% ipython --no-banner

In [1]: import numpy as np

In [2]: import numpy.linalg as la

In [3]: np.set_printoptions(suppress=True, linewidth=140)

In [4]: A = np.diag(np.array([5, -2, 4, 2, 1]))

In [5]: A
Out[5]: 
array([[ 5,  0,  0,  0,  0],
       [ 0, -2,  0,  0,  0],
       [ 0,  0,  4,  0,  0],
       [ 0,  0,  0,  2,  0],
       [ 0,  0,  0,  0,  1]])

In [6]: Q, V = la.qr(A[:, :3])[0], la.qr(A[:, 3:])[0]

In [7]: sigma = la.svd(Q.T @ V, compute_uv=False)

In [8]: round(float(la.norm(Q @ Q.T - V @ V.T, 2)), 2)
Out[8]: 1.0

In [9]: (sigma > 0.9).sum()
Out[9]: np.int64(0)

In [10]: sigma
Out[10]: array([0., 0.])

In [11]: np.round(la.pinv(A), 2)
Out[11]: 
array([[ 0.2 ,  0.  ,  0.  ,  0.  ,  0.  ],
       [ 0.  , -0.5 ,  0.  ,  0.  ,  0.  ],
       [ 0.  ,  0.  ,  0.25,  0.  ,  0.  ],
       [ 0.  ,  0.  ,  0.  ,  0.5 ,  0.  ],
       [ 0.  ,  0.  ,  0.  ,  0.  ,  1.  ]])

In [12]: np.round(la.norm(A, axis=0), 2)
Out[12]: array([5., 2., 4., 2., 1.])

In [13]: np.round(la.svd(A, compute_uv=False), 2)
Out[13]: array([5., 4., 2., 2., 1.])

In [14]: A.T @ A
Out[14]: 
array([[25,  0,  0,  0,  0],
       [ 0,  4,  0,  0,  0],
       [ 0,  0, 16,  0,  0],
       [ 0,  0,  0,  4,  0],
       [ 0,  0,  0,  0,  1]])

In [15]: m1 = np.load("arr.npy")

In [16]: m1.round(2)
Out[16]: 
array([[ 0.34, -0.26,  0.22,  0.52, -0.28, -0.65],
       [ 0.17,  0.04, -0.3 ,  0.66, -0.25,  0.62],
       [-0.91,  0.1 ,  0.03,  0.34, -0.17, -0.17],
       [ 0.04,  0.17, -0.79, -0.24, -0.42, -0.32],
       [-0.17, -0.94, -0.21, -0.13, -0.03,  0.12],
       [ 0.  ,  0.  , -0.44,  0.33,  0.8 , -0.23]])

In [17]: rng = np.random.default_rng(900219)

In [18]: other = m1 + rng.integers(-2, 3, (6, 4)) @ rng.integers(-2, 3, (4, 6))

In [19]: other.round(2)
Out[19]: 
array([[  2.34,  -4.26,  -6.78,  -4.48,  -1.28,  -2.65],
       [ -0.83,   1.04,  -2.3 ,  -1.34,  -2.25,  -0.38],
       [ -0.91,   1.1 ,  -3.97,   0.34, -11.17,  -8.17],
       [ -1.96,   1.17,   1.21,   1.76,   0.58,  -2.32],
       [ -8.17,   6.06,   0.79,  -1.13,  -2.03,  -3.88],
       [  2.  ,  -4.  ,   1.56,  -1.67,  14.8 ,   9.77]])

In [20]: np.abs(other - m1).sum(axis=1)
Out[20]: array([21.,  9., 24., 10., 23., 34.])

In [21]: la.matrix_rank(other - m1, tol=1e-8)
Out[21]: np.int64(4)

In [22]: x = np.array([1, 0, 1, 3, 1, 2])

In [23]: [p for p in range(1, 25) if np.allclose(la.matrix_power(m1, p), np.eye(6))]
Out[23]: []

In [24]: np.round(la.det(m1), 2)
Out[24]: np.float64(-1.0)

In [25]: Q, R = la.qr(m1)

In [26]: Q.round(2)
Out[26]: 
array([[-0.34,  0.26, -0.22, -0.52,  0.28,  0.65],
       [-0.17, -0.04,  0.3 , -0.66,  0.25, -0.62],
       [ 0.91, -0.1 , -0.03, -0.34,  0.17,  0.17],
       [-0.04, -0.17,  0.79,  0.24,  0.42,  0.32],
       [ 0.17,  0.94,  0.21,  0.13,  0.03, -0.12],
       [-0.  , -0.  ,  0.44, -0.33, -0.8 ,  0.23]])

In [27]: np.allclose(R.T @ R, m1.T @ m1)
Out[27]: True

In [28]: Q.shape, R.shape
Out[28]: ((6, 6), (6, 6))

In [29]: round(np.trace(Q @ Q.T), 2)
Out[29]: np.float64(6.0)

In [30]: R.round(2) + 0
Out[30]: 
array([[-1.,  0.,  0.,  0.,  0.,  0.],
       [ 0., -1.,  0.,  0.,  0.,  0.],
       [ 0.,  0., -1.,  0.,  0.,  0.],
       [ 0.,  0.,  0., -1.,  0.,  0.],
       [ 0.,  0.,  0.,  0., -1.,  0.],
       [ 0.,  0.,  0.,  0.,  0., -1.]])

In [31]: u = np.array([2, 3, 1])

In [32]: M = np.outer(rng.normal(size=15), u) + 0.1 * rng.normal(size=(15, 3))

In [33]: M.round(2) + 0
Out[33]: 
array([[ 2.32,  3.43,  1.03],
       [-3.22, -5.2 , -1.71],
       [-1.18, -1.86, -0.61],
       [ 0.47,  1.08,  0.44],
       [-0.05, -0.33,  0.  ],
       [-1.57, -2.42, -0.69],
       [ 2.44,  3.8 ,  1.31],
       [-1.24, -1.97, -0.8 ],
       [ 1.3 ,  2.18,  0.5 ],
       [ 0.47,  1.14,  0.41],
       [ 1.95,  3.13,  1.09],
       [-0.82, -1.46, -0.42],
       [ 1.91,  2.65,  0.93],
       [ 0.84,  1.38,  0.35],
       [-1.35, -1.92, -0.69]])

In [34]: Xc = M - M.mean(axis=0)

In [35]: V = la.svd(Xc)[2][:1]

In [36]: other = Xc - Xc @ V.T @ V

In [37]: np.round(np.diag(V.T @ V), 2)
Out[37]: array([0.27, 0.66, 0.07])

In [38]: np.round(np.cov(Xc @ V.T, rowvar=False), 2)
Out[38]: np.float64(10.52)

In [39]: np.round((Xc @ V.T).std(axis=0), 2)
Out[39]: array([3.13])

In [40]: la.norm(other, axis=1).round(6).argmax()
Out[40]: np.int64(9)

In [41]: np.round(other.std(axis=0), 2)
Out[41]: array([0.1 , 0.06, 0.09])

In [42]: theta = np.deg2rad(18)

In [43]: K = np.eye(10)

In [44]: K[np.ix_([3, 5], [3, 5])] = [[np.cos(theta), -np.sin(theta)], [np.sin(theta), np.cos(theta)]]

In [45]: K.round(2)
Out[45]: 
array([[ 1.  ,  0.  ,  0.  ,  0.  ,  0.  ,  0.  ,  0.  ,  0.  ,  0.  ,  0.  ],
       [ 0.  ,  1.  ,  0.  ,  0.  ,  0.  ,  0.  ,  0.  ,  0.  ,  0.  ,  0.  ],
       [ 0.  ,  0.  ,  1.  ,  0.  ,  0.  ,  0.  ,  0.  ,  0.  ,  0.  ,  0.  ],
       [ 0.  ,  0.  ,  0.  ,  0.95,  0.  , -0.31,  0.  ,  0.  ,  0.  ,  0.  ],
       [ 0.  ,  0.  ,  0.  ,  0.  ,  1.  ,  0.  ,  0.  ,  0.  ,  0.  ,  0.  ],
       [ 0.  ,  0.  ,  0.  ,  0.31,  0.  ,  0.95,  0.  ,  0.  ,  0.  ,  0.  ],
       [ 0.  ,  0.  ,  0.  ,  0.  ,  0.  ,  0.  ,  1.  ,  0.  ,  0.  ,  0.  ],
       [ 0.  ,  0.  ,  0.  ,  0.  ,  0.  ,  0.  ,  0.  ,  1.  ,  0.  ,  0.  ],
       [ 0.  ,  0.  ,  0.  ,  0.  ,  0.  ,  0.  ,  0.  ,  0.  ,  1.  ,  0.  ],
       [ 0.  ,  0.  ,  0.  ,  0.  ,  0.  ,  0.  ,  0.  ,  0.  ,  0.  ,  1.  ]])

In [46]: # orthonormal columns

In [47]: blk = np.stack([K, 2 * K, K[::-1]])

In [48]: np.round(blk.sum(axis=0), 2)
Out[48]: 
array([[ 3.  ,  0.  ,  0.  ,  0.  ,  0.  ,  0.  ,  0.  ,  0.  ,  0.  ,  1.  ],
       [ 0.  ,  3.  ,  0.  ,  0.  ,  0.  ,  0.  ,  0.  ,  0.  ,  1.  ,  0.  ],
       [ 0.  ,  0.  ,  3.  ,  0.  ,  0.  ,  0.  ,  0.  ,  1.  ,  0.  ,  0.  ],
       [ 0.  ,  0.  ,  0.  ,  2.85,  0.  , -0.93,  1.  ,  0.  ,  0.  ,  0.  ],
       [ 0.  ,  0.  ,  0.  ,  0.31,  3.  ,  0.95,  0.  ,  0.  ,  0.  ,  0.  ],
       [ 0.  ,  0.  ,  0.  ,  0.93,  1.  ,  2.85,  0.  ,  0.  ,  0.  ,  0.  ],
       [ 0.  ,  0.  ,  0.  ,  0.95,  0.  , -0.31,  3.  ,  0.  ,  0.  ,  0.  ],
       [ 0.  ,  0.  ,  1.  ,  0.  ,  0.  ,  0.  ,  0.  ,  3.  ,  0.  ,  0.  ],
       [ 0.  ,  1.  ,  0.  ,  0.  ,  0.  ,  0.  ,  0.  ,  0.  ,  3.  ,  0.  ],
       [ 1.  ,  0.  ,  0.  ,  0.  ,  0.  ,  0.  ,  0.  ,  0.  ,  0.  ,  3.  ]])

In [49]: (blk @ K.T).shape
Out[49]: (3, 10, 10)

In [50]: arr = np.array([[2, 0, 0, 0, 0],
    ...:     [1, 1, 0, 0, 0],
    ...:     [0, 3, 0, 0, 0],
    ...:     [3, 0, 3, 3, 0],
    ...:     [3, 0, 0, 2, 3]])

In [51]: arr
Out[51]: 
array([[2, 0, 0, 0, 0],
       [1, 1, 0, 0, 0],
       [0, 3, 0, 0, 0],
       [3, 0, 3, 3, 0],
       [3, 0, 0, 2, 3]])

In [52]: # triangular: eigenvalues sit on the diagonal

In [53]: U, sigma, Vt = la.svd(arr)

In [54]: sigma.round(2) + 0
Out[54]: array([6.49, 3.17, 3.06, 1.56, 0.  ])

In [55]: other = U[:, :4] @ np.diag(sigma[:4]) @ Vt[:4]

In [56]: np.round(np.abs(arr - other).max(), 2)
Out[56]: np.float64(0.0)

In [57]: round(la.norm(arr - other, 2), 2), round(float(sigma[4]), 2)
Out[57]: (np.float64(0.0), 0.0)

In [58]: F = np.loadtxt("w.csv", delimiter=",")

In [59]: F
Out[59]: 
array([[ 0., -5.,  0., -5.,  0., -5.],
       [ 4., -3.,  4., -3.,  4., -3.],
       [-3., -2., -3., -2., -3., -2.],
       [ 0., -5.,  0., -5.,  0., -5.],
       [ 4., -3.,  4., -3.,  4., -3.],
       [-3., -2., -3., -2., -3., -2.]])

In [60]: lab = rng.permutation(6)

In [61]: lab
Out[61]: array([0, 4, 3, 1, 2, 5])

In [62]: other = F[lab][:, lab]

In [63]: np.round(np.sort(np.abs(la.eigvals(other))), 2) + 0
Out[63]: array([0., 0., 0., 0., 0., 9.])

In [64]: round(la.det(other), 2), round(la.det(F[lab]), 2)
Out[64]: (np.float64(0.0), np.float64(0.0))

In [65]: np.trace(other)
Out[65]: np.float64(-9.0)

In [66]: other
Out[66]: 
array([[ 0.,  0., -5., -5.,  0., -5.],
       [ 4.,  4., -3., -3.,  4., -3.],
       [ 0.,  0., -5., -5.,  0., -5.],
       [ 4.,  4., -3., -3.,  4., -3.],
       [-3., -3., -2., -2., -3., -2.],
       [-3., -3., -2., -2., -3., -2.]])

In [67]: np.allclose(other, F)
Out[67]: False

In [68]: feats = np.loadtxt("data.csv", delimiter=",")

In [69]: feats
Out[69]: 
array([[ 0.,  0.,  0.,  4.,  0., 10.,  0.,  7.,  0.],
       [ 0.,  0.,  0.,  4.,  0., 10.,  0.,  7.,  0.],
       [ 0.,  0.,  0.,  4.,  0., 12.,  4.,  7.,  0.],
       [ 0.,  0.,  0.,  4.,  0., 11.,  2.,  7.,  0.],
       [ 0.,  0.,  0.,  4.,  0.,  9.,  0.,  7.,  0.],
       [ 0.,  0.,  0.,  4.,  0.,  9.,  0.,  7.,  0.],
       [ 0.,  0.,  0.,  4.,  0., 10.,  0.,  7.,  0.],
       [ 0.,  0.,  0.,  4.,  0., 10.,  0.,  7.,  0.],
       [ 0.,  0.,  0.,  4.,  0.,  9.,  0.,  7.,  0.],
       [ 0.,  0.,  0.,  4.,  0., 10.,  0.,  7.,  0.],
       [ 0.,  0.,  0.,  4.,  0.,  9.,  0.,  7.,  0.],
       [ 0.,  0.,  0.,  4.,  0.,  9.,  0.,  7.,  0.],
       [ 0.,  0.,  0.,  4.,  0., 10.,  0.,  7.,  0.],
       [ 0.,  0.,  0.,  4.,  0., 10.,  0.,  7.,  0.],
       [ 0.,  0.,  0.,  4.,  0., 11.,  2.,  7.,  0.],
       [ 0.,  0.,  0.,  4.,  0., 11.,  2.,  7.,  0.],
       [ 0.,  0.,  0.,  4.,  0., 12.,  4.,  7.,  0.],
       [ 0.,  0.,  0.,  4.,  0., 11.,  2.,  7.,  0.],
       [ 0.,  0.,  0.,  4.,  0.,  9.,  0.,  7.,  0.],
       [ 0.,  0.,  0.,  4.,  0., 11.,  2.,  7.,  0.],
       [ 0.,  0.,  0.,  4.,  0., 11.,  2.,  7.,  0.],
       [ 0.,  0.,  0.,  4.,  0.,  9.,  0.,  7.,  0.],
       [ 0.,  0.,  0.,  4.,  0.,  9.,  0.,  7.,  0.],
       [ 0.,  0.,  0.,  4.,  0.,  9.,  0.,  7.,  0.],
       [ 0.,  0.,  0.,  4.,  0., 12.,  4.,  7.,  0.],
       [ 0.,  0.,  0.,  4.,  0., 12.,  4.,  7.,  0.],
       [ 0.,  0.,  0.,  4.,  0., 10.,  0.,  7.,  0.],
       [ 0.,  0.,  0.,  4.,  0., 10.,  0.,  7.,  0.],
       [ 0.,  0.,  0.,  4.,  0., 11.,  2.,  7.,  0.],
       [ 0.,  0.,  0.,  4.,  0.,  9.,  0.,  7.,  0.],
       [ 0.,  0.,  0.,  4.,  0., 12.,  4.,  7.,  0.],
       [ 0.,  0.,  0.,  4.,  0.,  9.,  0.,  7.,  0.],
       [ 0.,  0.,  0.,  4.,  0., 11.,  2.,  7.,  0.],
       [ 0.,  0.,  0.,  4.,  0., 12.,  4.,  7.,  0.],
       [ 0.,  0.,  0.,  4.,  0., 10.,  0.,  7.,  0.],
       [ 0.,  0.,  0.,  4.,  0.,  9.,  0.,  7.,  0.],
       [ 0.,  0.,  0.,  4.,  0.,  9.,  0.,  7.,  0.],
       [ 0.,  0.,  0.,  4.,  0.,  9.,  0.,  7.,  0.],
       [ 0.,  0.,  0.,  4.,  0., 11.,  2.,  7.,  0.]])

In [70]: np.argsort(-la.norm(feats, axis=0).round(6), kind="stable")[:3]
Out[70]: array([5, 7, 3])

In [71]: la.matrix_rank(feats, rtol=0.1)
Out[71]: np.int64(2)

In [72]: round(float(la.norm(feats, 2) / la.norm(feats)), 2)
Out[72]: 0.99

In [73]: U, sigma, Vt = la.svd(feats, full_matrices=False)

In [74]: np.round(sigma / sigma[0], 2) + 0
Out[74]: array([1.  , 0.12, 0.02, 0.  , 0.  , 0.  , 0.  , 0.  , 0.  ])

In [75]: np.round(U.T @ U, 2) + 0
Out[75]: 
array([[1., 0., 0., 0., 0., 0., 0., 0., 0.],
       [0., 1., 0., 0., 0., 0., 0., 0., 0.],
       [0., 0., 1., 0., 0., 0., 0., 0., 0.],
       [0., 0., 0., 1., 0., 0., 0., 0., 0.],
       [0., 0., 0., 0., 1., 0., 0., 0., 0.],
       [0., 0., 0., 0., 0., 1., 0., 0., 0.],
       [0., 0., 0., 0., 0., 0., 1., 0., 0.],
       [0., 0., 0., 0., 0., 0., 0., 1., 0.],
       [0., 0., 0., 0., 0., 0., 0., 0., 1.]])

In [76]: (sigma > 1e-8).sum()
Out[76]: np.int64(3)

In [77]: U.shape, sigma.shape, Vt.shape
Out[77]: ((39, 9), (9,), (9, 9))

In [78]: np.round(U.T @ feats @ Vt.T, 2) + 0
Out[78]: 
array([[81.6 ,  0.  ,  0.  ,  0.  ,  0.  ,  0.  ,  0.  ,  0.  ,  0.  ],
       [ 0.  ,  9.68,  0.  ,  0.  ,  0.  ,  0.  ,  0.  ,  0.  ,  0.  ],
       [ 0.  ,  0.  ,  1.5 ,  0.  ,  0.  ,  0.  ,  0.  ,  0.  ,  0.  ],
       [ 0.  ,  0.  ,  0.  ,  0.  ,  0.  ,  0.  ,  0.  ,  0.  ,  0.  ],
       [ 0.  ,  0.  ,  0.  ,  0.  ,  0.  ,  0.  ,  0.  ,  0.  ,  0.  ],
       [ 0.  ,  0.  ,  0.  ,  0.  ,  0.  ,  0.  ,  0.  ,  0.  ,  0.  ],
       [ 0.  ,  0.  ,  0.  ,  0.  ,  0.  ,  0.  ,  0.  ,  0.  ,  0.  ],
       [ 0.  ,  0.  ,  0.  ,  0.  ,  0.  ,  0.  ,  0.  ,  0.  ,  0.  ],
       [ 0.  ,  0.  ,  0.  ,  0.  ,  0.  ,  0.  ,  0.  ,  0.  ,  0.  ]])

In [79]: np.round(np.cumsum(sigma ** 2) / np.sum(sigma ** 2), 2)
Out[79]: array([0.99, 1.  , 1.  , 1.  , 1.  , 1.  , 1.  , 1.  , 1.  ])

In [80]: np.round(np.abs(Vt[0]), 2) + 0
Out[80]: array([0.  , 0.  , 0.  , 0.31, 0.  , 0.78, 0.09, 0.53, 0.  ])

In [81]: np.abs(np.diag(la.qr(feats)[1])) > 1e-9
Out[81]: array([False, False, False,  True, False,  True,  True, False, False])

In [82]: la.lstsq(feats[:-1].T, feats[-1])[2]
Out[82]: np.int32(3)

In [83]: np.allclose(feats[:-1].T @ la.lstsq(feats[:-1].T, feats[-1])[0], feats[-1])
Out[83]: True

In [84]: def softmax(z):
    ...:     e = np.exp(z - z.max(axis=-1, keepdims=True))
    ...:     return e / e.sum(axis=-1, keepdims=True)
    ...: 

In [85]: np.round(softmax(10 * feats[0]), 2) + 0
Out[85]: array([0., 0., 0., 0., 0., 1., 0., 0., 0.])

In [86]: np.round(softmax(feats[0] + 3), 2) + 0
Out[86]: array([0.  , 0.  , 0.  , 0.  , 0.  , 0.95, 0.  , 0.05, 0.  ])

In [87]: np.round(softmax(feats[0]), 2) + 0
Out[87]: array([0.  , 0.  , 0.  , 0.  , 0.  , 0.95, 0.  , 0.05, 0.  ])

In [88]: np.round(softmax(feats).sum(axis=1), 2)
Out[88]: 
array([1., 1., 1., 1., 1., 1., 1., 1., 1., 1., 1., 1., 1., 1., 1., 1., 1., 1., 1., 1., 1., 1., 1., 1., 1., 1., 1., 1., 1., 1., 1., 1., 1.,
       1., 1., 1., 1., 1., 1.])

In [89]: scores = feats @ feats.T / np.sqrt(9)

In [90]: softmax(scores).round(6).argmax(axis=1)
Out[90]: array([2, 2, 2, 2, 2, 2, 2, 2, 2, 2, 2, 2, 2, 2, 2, 2, 2, 2, 2, 2, 2, 2, 2, 2, 2, 2, 2, 2, 2, 2, 2, 2, 2, 2, 2, 2, 2, 2, 2])
